% python3 -q
>>> import numpy as np
>>> import numpy.linalg as la
>>> np.set_printoptions(suppress=True, linewidth=140)
>>> def rnd(a):
...     return np.round(a, 2) + 0
... 
>>> feats = np.load("sample6.npy")
>>> print(feats)
[[ 0. -1.  2.  3.]
 [-1.  0.  0.  0.]
 [ 2.  0.  0.  0.]
 [ 3.  0.  0.  0.]]
>>> print(np.argsort(-la.norm(feats, axis=0).round(6), kind="stable")[:3])
[0 3 2]
>>> print(la.matrix_rank(feats, rtol=0.1))
2
>>> print(la.cond(feats) > 100)
True
>>> w1 = np.array([[-1, -2, 3, 3, -2],
...     [3, 1, -1, 2, 3],
...     [0, -3, 0, -1, 0],
...     [0, 2, -2, 1, -1]])
>>> beta = np.array([-1, 1, -2, -1, 4])
>>> act = np.maximum(feats @ w1 + beta, 0)
>>> print((act > 0).mean(axis=0))
[0.   0.25 0.5  0.5  0.25]
>>> Z = np.array([[-2, 2, -2], [-1, 3, 0], [3, 3, -2], [-2, 3, 3], [2, 3, -2]])
>>> print(w1 @ Z)
[[  3   4   9]
 [ -8  21  -4]
 [  5 -12  -3]
 [-12   0   9]]
>>> print((act @ Z).round(6).argmax(axis=1))
[0 1 1 1]
>>> print(act @ Z)
[[  0.   0.   0.]
 [  9.  27. -12.]
 [  2.  27.   7.]
 [  5.  45.  10.]]
>>> E = np.minimum.outer(np.arange(1, 4), np.arange(1, 4)) * 3
>>> print(E)
[[3 3 3]
 [3 6 6]
 [3 6 9]]
>>> # symmetric, so the eigenvalues are real
>>> Q, V = la.qr(E[:, :2])[0], la.qr(E[:, 2:])[0]
>>> sig = la.svd(Q.T @ V, compute_uv=False)
>>> print(rnd(sig))
[0.98]
>>> P = np.triu(np.array([[-1, 3, -1], [2, -1, 0], [2, 2, -2]]), 1) + np.eye(3)
>>> out = P @ E @ la.inv(P)
>>> print(la.matrix_rank(out))
3
>>> print(P @ E - E @ P)
[[ 6.  3. 12.]
 [ 0. -9.  3.]
 [ 0. -9.  3.]]
>>> L = la.cholesky(E)
>>> print(rnd(np.diag(L) ** 2))
[3. 3. 3.]
>>> print(la.eigvalsh(E).min() > 0)
True
>>> rng = np.random.default_rng(5)
>>> idx = rng.permutation(3)
>>> print(idx)
[1 2 0]
>>> out = E[idx][:, idx]
>>> print(out)
[[6 6 3]
 [6 9 3]
 [3 3 3]]
>>> print(np.trace(out))
18
>>> print(np.allclose(out, E))
False
>>> W0 = np.loadtxt("a.csv", delimiter=",")
>>> print(W0)
[[0. 0. 0. 0.]
 [0. 0. 1. 0.]
 [0. 1. 0. 1.]
 [0. 0. 1. 0.]]
>>> print(rnd(np.trace(la.pinv(W0) @ W0)))
2.0
>>> vals, V = la.eigvalsh(W0)
Traceback (most recent call last):
  File "<python-input-40>", line 1, in <module>
    vals, V = la.eigvalsh(W0)
    ^^^^^^^
ValueError: too many values to unpack (expected 2)
>>> vals, V = la.eigh(W0)
>>> print(rnd(V.T @ W0 @ V))
[[-1.41  0.    0.    0.  ]
 [ 0.    0.    0.    0.  ]
 [ 0.    0.    0.    0.  ]
 [ 0.    0.    0.    1.41]]
>>> print((vals > 1e-8).sum(), (vals < -1e-8).sum())
1 1
>>> print(np.unique(vals.round(6) + 0, return_counts=True)[1])
[1 2 1]
>>> print(np.abs(V[:, -1]).round(6).argmax())
2
>>> print(np.all(la.eigvalsh(W0) > 0))
False
>>> idx = rng.integers(0, 2, 3)
>>> J = np.triu((idx[:, None] == idx) & (rng.random((3, 3)) < 0.8), 1).astype(int)
>>> J += J.T
>>> print(J)
[[0 0 1]
 [0 0 0]
 [1 0 0]]
>>> left, sig, VT = la.svd(J)
>>> print(np.argmax(sig[:-1] / (sig[1:] + 1e-6)) + 1)
2
>>> out = left[:, :2] @ np.diag(sig[:2]) @ VT[:2]
>>> print(rnd(la.norm(J - out, 2)), sig[2])
0.0 0.0
>>> print(out)
[[0. 0. 1.]
 [0. 0. 0.]
 [1. 0. 0.]]
>>> print(np.abs(J - out).max())
0.0
>>> vals, V = la.eigvalsh(J)
Traceback (most recent call last):
  File "<python-input-57>", line 1, in <module>
    vals, V = la.eigvalsh(J)
    ^^^^^^^
ValueError: too many values to unpack (expected 2)
>>> vals, V = la.eigh(J)
>>> print(rnd(la.eigvalsh(J + 2 * np.eye(3))))
[1. 2. 3.]
>>> print(rnd(V.T @ J @ V))
[[-1.  0.  0.]
 [ 0.  0.  0.]
 [ 0.  0.  1.]]
>>> print(rnd(np.abs(V[:, -1])))
[0.71 0.   0.71]
>>> print(np.unique(vals.round(6) + 0, return_counts=True)[1])
[1 1 1]
>>> print(rnd(la.norm(J, 2)))
1.0
>>> print(la.norm(J, axis=1).argmax())
0
>>> print(J[1] @ J[0])
0
>>> print(rnd(la.norm(J) ** 2 / la.norm(J, 2) ** 2))
2.0
>>> print(rnd(la.norm(J, axis=1)))
[1. 0. 1.]
>>> print(rnd(la.norm(J, 1)), rnd(la.norm(J, np.inf)))
1.0 1.0
>>> print((W0 - W0.T) / 2)
[[0. 0. 0. 0.]
 [0. 0. 0. 0.]
 [0. 0. 0. 0.]
 [0. 0. 0. 0.]]
>>> print(rnd(np.sort(np.abs(la.eigvals(W0)))))
[0.   0.   1.41 1.41]
>>> print(np.allclose(W0 @ W0.T, W0.T @ W0))
True
>>> W0.inv()
Traceback (most recent call last):
  File "<python-input-72>", line 1, in <module>
    W0.inv()
    ^^^^^^
AttributeError: 'numpy.ndarray' object has no attribute 'inv'
>>> print(J[:, 1] @ J[:, 0])
0
>>> print(rnd(la.norm(J, axis=0)))
[1. 0. 1.]
>>> arr = np.load("test0.npy")
>>> print(arr)
[[3 0 0 2]
 [1 1 3 0]
 [3 3 2 2]]
>>> r0, v = arr[2], arr[1]
>>> print(r0 @ v)
12
>>> p = (r0 @ v) / (r0 @ r0) * r0
>>> print(la.matrix_rank(np.outer(r0, v)))
1
>>> print(rnd(la.norm(r0 + v) ** 2 + la.norm(r0 - v) ** 2))
74.0
>>> def softmax(z):
...     e = np.exp(z - z.max(axis=-1, keepdims=True))
...     return e / e.sum(axis=-1, keepdims=True)
... 
>>> print(rnd(softmax(arr[1] + 4)))
[0.1  0.1  0.76 0.04]
>>> att = arr @ arr.T / np.sqrt(4)
>>> print(rnd(softmax(att)[1] @ arr))
[2.25 2.23 2.36 1.25]
>>> r0 = np.array([0, 0])
>>> print(np.correlate(arr[1], arr[2], "full"))
[ 2  4 11 12 12  9  0]
>>> print(np.polyval(r0, arr[1]))
[0 0 0 0]
>>> print(np.convolve(arr[1], r0))
[0 0 0 0 0]
>>> print(np.cross(arr[1, :3], arr[2, :3]))
[-7  7  0]
>>> out = arr + rng.integers(-2, 3, (3, 2)) @ rng.integers(-2, 3, (2, 4))
>>> print(out)
[[ 4 -1  0  1]
 [ 2  0  3 -1]
 [ 9  3  6 -4]]
>>> print(la.matrix_rank(out - arr, tol=1e-8))
2
>>> print(np.abs(out - arr).sum(axis=1))
[ 3  3 16]
>>> print(rnd(la.svd(out - arr, compute_uv=False)))
[9.56 1.62 0.  ]
>>> x0 = np.array([-6, -3, -2, -8])
>>> print(arr @ (2 * x0))
[-68 -30 -94]
>>> print(la.norm(arr @ x0) <= la.norm(arr, 2) * la.norm(x0) + 1e-9)
True
>>> print(arr @ np.ones(4))
[ 5.  5. 10.]
>>> print(arr @ np.eye(4)[0])
[3. 1. 3.]
>>> m1 = np.load("out17.npy")
>>> print(m1)
[[-3.98  3.    5.  ]
 [-4.    5.02  1.  ]
 [-4.    3.    5.02]]
>>> print([round(float(x), 2) for x in la.svd(m1, compute_uv=False)[:3]])
[11.39, 3.54, 0.01]
>>> print(la.matrix_rank(m1, rtol=0.1))
2
>>> print(la.cond(m1) > 100)
True
>>> print(rnd(np.poly(m1)))
[ 1.   -6.06 14.24 -0.28]
>>> print(rnd(la.eigvals(m1)))
[0.02+0.j   3.02+2.24j 3.02-2.24j]
>>> print(rnd(la.eigvals(m1).sum().real))
6.06
>>> print(rnd(np.einsum("ij,ji->", m1, m1)))
8.24
>>> left, sig, VT = la.svd(m1)
>>> print(rnd(sig))
[11.39  3.54  0.01]
>>> print(np.argmax(sig[:-1] / (sig[1:] + 1e-6)) + 1)
2
>>> out = left[:, :2] @ np.diag(sig[:2]) @ VT[:2]
>>> print(rnd(np.abs(m1 - out).max()))
0.0
>>> print(la.matrix_rank(m1, rtol=0.05))
2
>>> r0 = np.array([5, 9])
>>> print(rnd(np.correlate(m1[2], m1[0], "full")))
[-20.     3.    50.02   3.12 -19.98]
>>> print(rnd(np.convolve(m1[2], r0)))
[-20.   -21.    52.1   45.18]
>>> print(rnd(np.polyval(r0, m1[2])))
[-11.   24.   34.1]
>>> print(rnd(np.array([np.convolve(row, r0, "same") for row in m1])))
[[-19.9  -20.82  52.  ]
 [-20.   -10.9   50.18]
 [-20.   -21.    52.1 ]]
>>> out = np.array([[5, 2, 2], [1, 3, 5], [3, 3, 5]])
>>> out[-1] = out[0]
>>> M = out + 0.05 * np.eye(3)
>>> print(M)
[[5.05 2.   2.  ]
 [1.   3.05 5.  ]
 [5.   2.   2.05]]
>>> vals, V = la.eig(M)
>>> print(rnd(M @ V[:, 0] - vals[0] * V[:, 0]))
[0. 0. 0.]
>>> print(rnd(np.sort(la.eigvals(M.T))))
[0.05 1.05 9.05]
>>> print(rnd(vals))
[9.05 1.05 0.05]
>>> print(rnd(np.sort(la.eigvals(M @ M))))
[ 0.   1.1 81.9]
>>> print(rnd(softmax(M[0] + 3)))
[0.91 0.04 0.04]
>>> att = M @ M.T / np.sqrt(3)
>>> print(softmax(att).round(6).argmax(axis=1))
[0 1 0]
>>> print(rnd(softmax(att + np.triu(np.full(att.shape, -np.inf), 1))))
[[1.   0.   0.  ]
 [0.   1.   0.  ]
 [0.52 0.   0.48]]
>>> print(rnd(softmax(att)[0] @ M))
[5.02 2.   2.03]
>>> print(rnd(softmax(att)))
[[0.52 0.   0.48]
 [0.   1.   0.  ]
 [0.52 0.   0.48]]
